$ python3 -q
>>> import numpy as np
>>> np.set_printoptions(precision=2, suppress=True, linewidth=140, floatmode="fixed")
>>> M = np.array([[-2, -4, 0, 4, 8, 0],
...     [-4, -4, 0, 8, 8, 0],
...     [-4, -2, -4, 8, 4, 8],
...     [1, 2, 0, 4, 8, 0],
...     [2, 2, 0, 8, 8, 0],
...     [2, 1, 2, 8, 4, 8]])
>>> u = np.array([2, 0, 1, 2, 0, 2])
>>> out = M + np.outer(u, np.eye(6)[2])
>>> print(np.linalg.matrix_rank(np.linalg.inv(out) - np.linalg.inv(M), tol=1e-8))
1
>>> print(out)
[[-2.00 -4.00  2.00  4.00  8.00  0.00]
 [-4.00 -4.00  0.00  8.00  8.00  0.00]
 [-4.00 -2.00 -3.00  8.00  4.00  8.00]
 [ 1.00  2.00  2.00  4.00  8.00  0.00]
 [ 2.00  2.00  0.00  8.00  8.00  0.00]
 [ 2.00  1.00  4.00  8.00  4.00  8.00]]
>>> print(round(np.linalg.det(out) / np.linalg.det(M), 2), np.round(1 + np.linalg.solve(M, u)[2], 2))
1.17 1.17
>>> print(round(np.linalg.norm(M, 2), 2))
24.4
>>> print(M[1] @ M[5])
84
>>> print(np.linalg.norm(M, axis=1))
[10.00 12.65 13.42  9.22 11.66 12.37]
>>> print(round(np.linalg.norm(M, 1), 2), round(np.linalg.norm(M, np.inf), 2))
40.0 30.0
>>> print(np.linalg.norm(M, axis=0))
[ 6.71  6.71  4.47 16.97 16.97 11.31]
>>> print(round(float(np.linalg.norm(M) ** 2 / np.linalg.norm(M, 2) ** 2), 2))
1.37
>>> print(np.linalg.norm(M, axis=1).argmax())
2
>>> print(np.round(np.linalg.norm(M, "nuc"), 2))
51.87
>>> A = np.loadtxt("a.csv", delimiter=",")
>>> print(A)
[[-1.75  2.34  1.29  0.23 -0.71 -0.08 -0.82 -0.25  0.04 -0.11]
 [-0.12 -1.00  0.69  1.58  0.70  0.24 -1.75  0.09 -2.84 -0.02]
 [-3.37  5.64  1.90 -2.02 -1.14  0.08 -0.50 -1.53  1.08 -0.62]
 [-5.60  7.98  1.73 -1.09 -3.27  3.86 -0.85  0.92  3.98  0.94]
 [-4.87  7.26  0.30 -1.48 -2.97  3.26  1.28  1.76  5.83  1.14]
 [-4.49  5.72  1.77 -0.69 -0.73 -0.64 -1.88 -2.61 -0.74  0.58]
 [-1.67  4.41  0.06 -3.67 -3.22  2.05  2.35  0.35  6.38  0.01]
 [-6.54  5.98  1.11  0.44 -2.27  3.20 -2.05  1.79  1.47  1.49]
 [-2.25  4.57  0.66 -2.38 -1.13 -0.47  0.72 -1.51  2.84 -0.33]
 [-1.06 -0.03  1.41  1.02  0.78 -2.19 -1.60 -2.03 -3.90 -0.45]
 [-0.02  2.15  0.86 -2.77 -0.44 -1.19  1.69 -2.98  2.12 -0.88]
 [ 1.67 -3.79  0.23  1.88  2.86 -3.81 -1.38 -2.38 -5.92 -0.84]
 [ 3.08 -6.44 -0.86  2.54  3.75 -3.80 -1.69 -1.41 -7.53 -0.50]
 [ 3.12  0.05 -0.04 -3.79  0.27 -2.84  3.62 -3.47  2.52 -1.92]
 [-0.52 -0.41 -0.47  1.65 -0.27  1.62 -1.67  1.63 -0.62  0.45]
 [ 5.30 -6.26 -1.22  1.21  1.70 -1.02  0.99  0.09 -2.38 -0.54]
 [-4.08  5.34  0.24 -0.93 -3.11  3.62  0.40  1.07  4.70  0.74]
 [-5.98  6.95  2.29 -0.60 -1.53  1.57 -3.02 -1.03  0.87  0.79]
 [-1.32  0.64 -0.20  1.24 -1.56  3.58 -0.70  4.09  1.74  1.11]
 [ 0.22 -0.41 -0.88  1.05 -1.89  3.84  1.42  3.38  3.45  0.71]
 [ 0.66 -3.51 -0.36  3.09  1.64 -0.41 -1.34  1.22 -4.50  0.59]
 [-2.23  1.90 -0.05  0.23 -1.12  1.29 -0.47  0.98  1.34  0.41]
 [ 0.51  0.88  0.92 -2.48  1.21 -3.39  1.43 -4.45 -0.46 -1.23]
 [-1.57  2.34  0.97 -1.72  0.73 -3.27 -0.67 -4.63 -2.33 -0.76]
 [ 1.86 -2.68 -1.25  0.44  0.00  0.84  0.76  1.07  0.15 -0.03]
 [-0.26 -1.47 -1.06  2.47 -0.44  3.18 -0.91  4.60  0.86  1.27]
 [-1.88  1.23  0.27  0.68  0.22 -0.11 -0.90 -0.22 -1.95  0.76]]
>>> Uu, sig, Vt = np.linalg.svd(A, full_matrices=False)
>>> print(np.round(Uu.T @ A @ Vt.T, 2) + 0)
[[32.53  0.00  0.00  0.00  0.00  0.00  0.00  0.00  0.00  0.00]
 [ 0.00 18.23  0.00  0.00  0.00  0.00  0.00  0.00  0.00  0.00]
 [ 0.00  0.00 15.77  0.00  0.00  0.00  0.00  0.00  0.00  0.00]
 [ 0.00  0.00  0.00  2.46  0.00  0.00  0.00  0.00  0.00  0.00]
 [ 0.00  0.00  0.00  0.00  1.77  0.00  0.00  0.00  0.00  0.00]
 [ 0.00  0.00  0.00  0.00  0.00  1.73  0.00  0.00  0.00  0.00]
 [ 0.00  0.00  0.00  0.00  0.00  0.00  1.24  0.00  0.00  0.00]
 [ 0.00  0.00  0.00  0.00  0.00  0.00  0.00  1.20  0.00  0.00]
 [ 0.00  0.00  0.00  0.00  0.00  0.00  0.00  0.00  0.91  0.00]
 [ 0.00  0.00  0.00  0.00  0.00  0.00  0.00  0.00  0.00  0.84]]
>>> print(sig)
[32.53 18.23 15.77  2.46  1.77  1.73  1.24  1.20  0.91  0.84]
>>> print((sig > 1e-8).sum())
10
>>> print(round(np.sqrt((sig ** 2).sum()), 2), round(np.linalg.norm(A), 2))
40.69 40.69
>>> print(np.abs(Vt[0]))
[0.44 0.64 0.10 0.16 0.28 0.28 0.01 0.07 0.45 0.07]
>>> cov = np.cov(A, rowvar=False)
>>> print(np.argwhere(np.triu(np.abs(np.corrcoef(A.T)) > 0.8, 1)))
[[0 1]
 [1 4]
 [4 5]
 [4 8]
 [5 7]
 [5 9]]
>>> print(cov.shape)
(10, 10)
>>> print(np.linalg.eigvalsh(cov)[::-1])
[37.29 12.41  8.91  0.23  0.11  0.10  0.06  0.05  0.03  0.02]
>>> print(np.median(A, axis=0))
[-1.32  1.23  0.27  0.23 -0.44  0.08 -0.70  0.09  0.86  0.01]
>>> cen = A - A.mean(axis=0)
>>> evecs = np.linalg.svd(cen)[2][:3]
>>> out = cen - cen @ evecs.T @ evecs
>>> print((cen @ evecs.T).std(axis=0))
[5.99 3.46 2.93]
